$ python3 -q
>>> import numpy as np
>>> np.set_printoptions(suppress=True, linewidth=200)
>>> def rnd(a):
...     return np.round(a, 3) + 0
... 
>>> Y = np.array([[4, 0], [5, 3], [2, 4]])
>>> K = np.kron(np.eye(3, dtype=int), Y)
>>> K
array([[4, 0, 0, 0, 0, 0],
       [5, 3, 0, 0, 0, 0],
       [2, 4, 0, 0, 0, 0],
       [0, 0, 4, 0, 0, 0],
       [0, 0, 5, 3, 0, 0],
       [0, 0, 2, 4, 0, 0],
       [0, 0, 0, 0, 4, 0],
       [0, 0, 0, 0, 5, 3],
       [0, 0, 0, 0, 2, 4]])
>>> def softmax(z):
...     e = np.exp(z - z.max(axis=-1, keepdims=True))
...     return e / e.sum(axis=-1, keepdims=True)
... 
>>> print(rnd(softmax(10 * K[3])))
[0. 0. 1. 0. 0. 0.]
>>> rnd(softmax(K[3]))
array([0.017, 0.017, 0.916, 0.017, 0.017, 0.017])
>>> scores = K @ K.T / np.sqrt(6)
>>> softmax(scores).round(6).argmax(axis=1)
array([1, 1, 1, 4, 4, 4, 7, 7, 7])
>>> rnd(softmax(scores))
array([[0.162, 0.83 , 0.006, 0.   , 0.   , 0.   , 0.   , 0.   , 0.   ],
       [0.003, 0.989, 0.007, 0.   , 0.   , 0.   , 0.   , 0.   , 0.   ],
       [0.002, 0.692, 0.306, 0.   , 0.   , 0.   , 0.   , 0.   , 0.   ],
       [0.   , 0.   , 0.   , 0.162, 0.83 , 0.006, 0.   , 0.   , 0.   ],
       [0.   , 0.   , 0.   , 0.003, 0.989, 0.007, 0.   , 0.   , 0.   ],
       [0.   , 0.   , 0.   , 0.002, 0.692, 0.306, 0.   , 0.   , 0.   ],
       [0.   , 0.   , 0.   , 0.   , 0.   , 0.   , 0.162, 0.83 , 0.006],
       [0.   , 0.   , 0.   , 0.   , 0.   , 0.   , 0.003, 0.989, 0.007],
       [0.   , 0.   , 0.   , 0.   , 0.   , 0.   , 0.002, 0.692, 0.306]])
>>> Y = K / np.sqrt((K ** 2).mean(axis=1, keepdims=True))
>>> np.linalg.matrix_rank(K - K.mean(axis=1, keepdims=True))
np.int64(5)
>>> print(np.linalg.matrix_rank(Y) == np.linalg.matrix_rank(K))
True
>>> print(rnd(np.linalg.norm(Y, axis=1)))
[2.449 2.449 2.449 2.449 2.449 2.449 2.449 2.449 2.449]
>>> P = K @ np.linalg.solve(K.T @ K, K.T)
>>> print(np.linalg.matrix_rank(np.eye(9) - P))
3
>>> print(np.allclose(P @ P, P))
True
>>> rnd(np.diag(P))
array([0.671, 0.57 , 0.758, 0.671, 0.57 , 0.758, 0.671, 0.57 , 0.758])
>>> print(rnd(np.linalg.eigvalsh(P)))
[0. 0. 0. 1. 1. 1. 1. 1. 1.]
>>> x0 = np.array([0, 1, 5, 5, 1, 1])
>>> y = K @ x0
>>> coef, lr = np.zeros(6), 1 / np.linalg.norm(K, 2) ** 2
>>> for i in range(20):
...     coef -= lr * K.T @ (K @ coef - y)
...     if i % 5 == 0: print(i, round(np.linalg.norm(K @ coef - y), 3))
... 
0 4.444
5 1.802
10 0.731
15 0.297
>>> rnd(np.linalg.cond(K))
np.float64(2.461)
>>> print(rnd(coef))
[0.012 0.981 5.021 4.967 1.004 0.993]
>>> M = np.loadtxt("x.csv", delimiter=",")
>>> print(rnd(M))
[[ 0.537  0.082 -0.264  0.323  0.572 -0.116  0.324]
 [ 0.082  0.974 -0.338  0.337  0.245  0.089 -0.118]
 [-0.264 -0.338  0.355 -0.102 -0.151 -0.145 -0.318]
 [ 0.323  0.337 -0.102  0.443  0.591 -0.225 -0.088]
 [ 0.572  0.245 -0.151  0.591  0.881 -0.336  0.031]
 [-0.116  0.089 -0.145 -0.225 -0.336  0.252  0.18 ]
 [ 0.324 -0.118 -0.318 -0.088  0.031  0.18   0.559]]
>>> # equal to its transpose
>>> Y = M / np.sqrt((M ** 2).mean(axis=1, keepdims=True))
>>> np.linalg.matrix_rank(M - M.mean(axis=1, keepdims=True))
np.int64(3)
>>> print(rnd(softmax(10 * M[1])))
[0.    0.997 0.    0.002 0.001 0.    0.   ]
>>> rnd(softmax(M).sum(axis=1))
array([1., 1., 1., 1., 1., 1., 1.])
>>> rnd(softmax(M[1]))
array([0.119, 0.291, 0.078, 0.154, 0.14 , 0.12 , 0.098])
>>> print(rnd(softmax(M[1] + -3)))
[0.119 0.291 0.078 0.154 0.14  0.12  0.098]
>>> scores = M @ M.T / np.sqrt(7)
>>> softmax(scores).round(6).argmax(axis=1)
array([4, 1, 2, 4, 4, 5, 6])
>>> rnd(softmax(scores)[1] @ M)
array([ 0.234,  0.259, -0.165,  0.229,  0.313, -0.051,  0.071])
>>> rk = np.linalg.matrix_rank(M)
>>> rk
np.int64(3)
>>> ns = np.linalg.svd(M)[2][rk:].T
>>> np.linalg.matrix_rank(M.T @ M), np.linalg.matrix_rank(M @ M.T)
(np.int64(3), np.int64(3))
>>> ns.shape
(7, 4)
>>> left, s, VT = np.linalg.svd(M)
>>> np.argmax(s[:-1] / (s[1:] + 1e-6)) + 1
np.int64(3)
>>> Y = left[:, :3] @ np.diag(s[:3]) @ VT[:3]
>>> rnd(Y)
array([[ 0.537,  0.082, -0.264,  0.323,  0.572, -0.116,  0.324],
       [ 0.082,  0.974, -0.338,  0.337,  0.245,  0.089, -0.118],
       [-0.264, -0.338,  0.355, -0.102, -0.151, -0.145, -0.318],
       [ 0.323,  0.337, -0.102,  0.443,  0.591, -0.225, -0.088],
       [ 0.572,  0.245, -0.151,  0.591,  0.881, -0.336,  0.031],
       [-0.116,  0.089, -0.145, -0.225, -0.336,  0.252,  0.18 ],
       [ 0.324, -0.118, -0.318, -0.088,  0.031,  0.18 ,  0.559]])
>>> rnd(np.linalg.norm(M - Y) / np.linalg.norm(M))
np.float64(0.0)
>>> W0 = np.array([[0, 2, 2, 3, 3, -3, 4],
...     [-2, 0, 2, -2, 0, 0, 4],
...     [-2, -2, 0, 0, 2, 2, -1],
...     [-3, 2, 0, 0, -1, 0, 1],
...     [-3, 0, -2, 1, 0, 2, 4],
...     [3, 0, -2, 0, -2, 0, 1],
...     [-4, -4, 1, -1, -4, -1, 0]])
>>> print(W0)
[[ 0  2  2  3  3 -3  4]
 [-2  0  2 -2  0  0  4]
 [-2 -2  0  0  2  2 -1]
 [-3  2  0  0 -1  0  1]
 [-3  0 -2  1  0  2  4]
 [ 3  0 -2  0 -2  0  1]
 [-4 -4  1 -1 -4 -1  0]]
>>> rk = np.linalg.matrix_rank(W0)
>>> rk
np.int64(6)
>>> ns = np.linalg.svd(W0)[2][rk:].T
>>> [int(np.linalg.matrix_rank(W0[:i])) for i in range(1, len(W0) + 1)]
[1, 2, 3, 4, 5, 6, 6]
>>> rnd(ns[:, 0] / ns[np.abs(ns[:, 0]).round(6).argmax(), 0])
array([ 0.275,  0.112,  1.   ,  0.775, -0.575,  0.975,  0.025])
>>> np.linalg.matrix_rank(W0.T @ W0), np.linalg.matrix_rank(W0 @ W0.T)
(np.int64(6), np.int64(6))
>>> ns.shape
(7, 1)
>>> F = np.array([[12, 2, 1, 0, 2, 2],
...     [0, 0, 2, 2, 0, 0],
...     [1, 0, 25, 1, 1, 1],
...     [2, 0, 0, 25, 1, 1],
...     [2, 2, 1, 2, 1, 0],
...     [2, 2, 2, 0, 1, 5]])
>>> left, s, VT = np.linalg.svd(F)
>>> rnd(s)
array([26.113, 24.572, 12.908,  4.642,  1.776,  0.123])
>>> print(np.argmax(s[:-1] / (s[1:] + 1e-6)) + 1)
5
>>> Y = left[:, :5] @ np.diag(s[:5]) @ VT[:5]
>>> np.linalg.matrix_rank(Y)
np.int64(5)
>>> rnd(Y)
array([[12.   ,  1.999,  1.   ,  0.   ,  2.002,  2.   ],
       [-0.012, -0.039,  1.996,  1.996,  0.114, -0.001],
       [ 1.001,  0.003, 25.   ,  1.   ,  0.991,  1.   ],
       [ 2.001,  0.003,  0.   , 25.   ,  0.991,  1.   ],
       [ 2.   ,  2.001,  1.   ,  2.   ,  0.997,  0.   ],
       [ 2.   ,  1.999,  2.   ,  0.   ,  1.003,  5.   ]])
>>> rnd(np.abs(F - Y).max())
np.float64(0.114)
>>> rnd(np.linalg.norm(F - Y) / np.linalg.norm(F))
np.float64(0.003)
>>> np.allclose(F @ F.T, F.T @ F)
False
>>> (F + F.T) / 2
array([[12. ,  1. ,  1. ,  1. ,  2. ,  2. ],
       [ 1. ,  0. ,  1. ,  1. ,  1. ,  1. ],
       [ 1. ,  1. , 25. ,  0.5,  1. ,  1.5],
       [ 1. ,  1. ,  0.5, 25. ,  1.5,  0.5],
       [ 2. ,  1. ,  1. ,  1.5,  1. ,  0.5],
       [ 2. ,  1. ,  1.5,  0.5,  0.5,  5. ]])
>>> rnd(np.abs(np.linalg.eigvals(F)).max())
np.float64(25.881)
>>> arr = np.load("data.npy")
>>> arr
array([[ 0.51 , -1.594, -0.68 ,  1.111, -0.02 ,  0.274],
       [ 1.491, -4.798, -2.057,  3.298,  0.013,  0.906],
       [ 1.513, -4.764, -2.092,  3.307, -0.005,  0.884],
       [ 1.026, -3.2  , -1.393,  2.186,  0.039,  0.612],
       [ 0.972, -3.183, -1.383,  2.208, -0.004,  0.59 ],
       [-1.471,  4.759,  2.079, -3.287, -0.009, -0.902],
       [ 0.975, -3.175, -1.406,  2.204,  0.018,  0.581],
       [ 0.512, -1.618, -0.665,  1.111,  0.006,  0.287],
       [-0.505,  1.602,  0.685, -1.097, -0.005, -0.324],
       [ 0.484, -1.61 , -0.708,  1.1  ,  0.001,  0.31 ],
       [-1.484,  4.827,  2.086, -3.306, -0.01 , -0.886],
       [ 0.501, -1.612, -0.69 ,  1.111, -0.001,  0.289],
       [ 0.98 , -3.203, -1.372,  2.217, -0.019,  0.558],
       [-0.483,  1.615,  0.712, -1.126, -0.007, -0.288],
       [ 0.993, -3.18 , -1.402,  2.181, -0.02 ,  0.601],
       [ 1.484, -4.813, -2.068,  3.332, -0.014,  0.885],
       [-0.011,  0.008,  0.008, -0.048,  0.002,  0.013],
       [-1.483,  4.828,  2.078, -3.284,  0.012, -0.901],
       [-1.522,  4.807,  2.116, -3.304,  0.008, -0.944]])
>>> Y = arr / np.linalg.norm(arr, axis=1, keepdims=True)
>>> G = Y @ Y.T
>>> rnd(np.linalg.norm(Y, axis=1))
array([1., 1., 1., 1., 1., 1., 1., 1., 1., 1., 1., 1., 1., 1., 1., 1., 1., 1., 1.])
>>> (G - 2 * np.eye(19)).round(6).argmax(axis=1)
array([12, 15, 14,  1, 15, 10,  4, 11, 18, 14, 17, 15, 11, 10,  2,  4, 13, 10,  5])
>>> left, s, VT = np.linalg.svd(arr)
>>> np.argmax(s[:-1] / (s[1:] + 1e-6)) + 1
np.int64(1)
>>> Y = left[:, :1] @ np.diag(s[:1]) @ VT[:1]
>>> rnd(np.linalg.norm(arr - Y) / np.linalg.norm(arr))
np.float64(0.008)
>>> rnd(np.abs(arr - Y).max())
np.float64(0.044)
>>> print(np.linalg.matrix_rank(Y))
1
>>> Y = K / np.linalg.norm(K, axis=1, keepdims=True)
>>> G = Y @ Y.T
>>> (G - 2 * np.eye(9)).round(6).argmax(axis=1)
array([1, 0, 1, 4, 3, 4, 7, 6, 7])
>>> print(np.degrees(np.arccos(np.clip(G[4, 8], -1, 1))))
90.0
>>> A = np.load("arr.npy")
>>> print(A)
[[ 14  14  18  16  10 -12]
 [-14 -14 -18 -16 -10  12]
 [ -7  -7  -9  -8  -5   6]
 [ 21  21  27  24  15 -18]
 [ 21  21  27  24  15 -18]
 [-14 -14 -18 -16 -10  12]
 [ 14  14  18  16  10 -12]
 [-21 -21 -27 -24 -15  18]]
>>> T = np.stack([A, -1 * A, A[::-1]])
>>> T.shape
(3, 8, 6)
>>> print(np.einsum("bij,cij->bc", T, T))
[[ 13376 -13376    608]
 [-13376  13376   -608]
 [   608   -608  13376]]
>>> left, s, VT = np.linalg.svd(A)
>>> np.argmax(s[:-1] / (s[1:] + 1e-6)) + 1
np.int64(1)
>>> Y = left[:, :1] @ np.diag(s[:1]) @ VT[:1]
>>> rnd(np.linalg.norm(A - Y) / np.linalg.norm(A))
np.float64(0.0)
>>> rnd(np.abs(A - Y).max())
np.float64(0.0)
>>> rnd(np.linalg.norm(A - Y, 2)), rnd(s[1])
(np.float64(0.0), np.float64(0.0))
>>> rk = np.linalg.matrix_rank(A)
>>> rk
np.int64(1)
>>> ns = np.linalg.svd(A)[2][rk:].T
>>> print(np.allclose(A @ ns, 0))
True
>>> print(ns.shape)
(6, 5)
>>> G = A.T @ A
>>> rnd(np.linalg.svd(A, compute_uv=False) ** 2)
array([13376.,     0.,     0.,     0.,     0.,     0.])
>>> (A @ A.T).shape
(8, 8)
>>> np.trace(G), (A ** 2).sum()
(np.int64(13376), np.int64(13376))
>>> G
array([[ 2156,  2156,  2772,  2464,  1540, -1848],
       [ 2156,  2156,  2772,  2464,  1540, -1848],
       [ 2772,  2772,  3564,  3168,  1980, -2376],
       [ 2464,  2464,  3168,  2816,  1760, -2112],
       [ 1540,  1540,  1980,  1760,  1100, -1320],
       [-1848, -1848, -2376, -2112, -1320,  1584]])
>>> np.linalg.matrix_rank(G)
np.int64(1)
>>> J = np.load("sample9.npy")
>>> J
array([[ 1, -3, -4,  5],
       [-3,  1, -3, -4],
       [-4, -3,  1, -3],
       [ 5, -4, -3,  1]])
>>> w, vecs = np.linalg.eigh(J)
>>> np.abs(vecs[:, -1]).round(6).argmax()
np.int64(0)
>>> (w > 1e-8).sum(), (w < -1e-8).sum()
(np.int64(2), np.int64(2))
>>> rnd(np.linalg.svd(J, compute_uv=False))
array([10.062,  6.062,  4.123,  4.123])
>>> print(rnd(np.linalg.eigvalsh(J @ J)))
[ 17.     17.     36.751 101.249]
>>> rnd(w)
array([-6.062, -4.123,  4.123, 10.062])
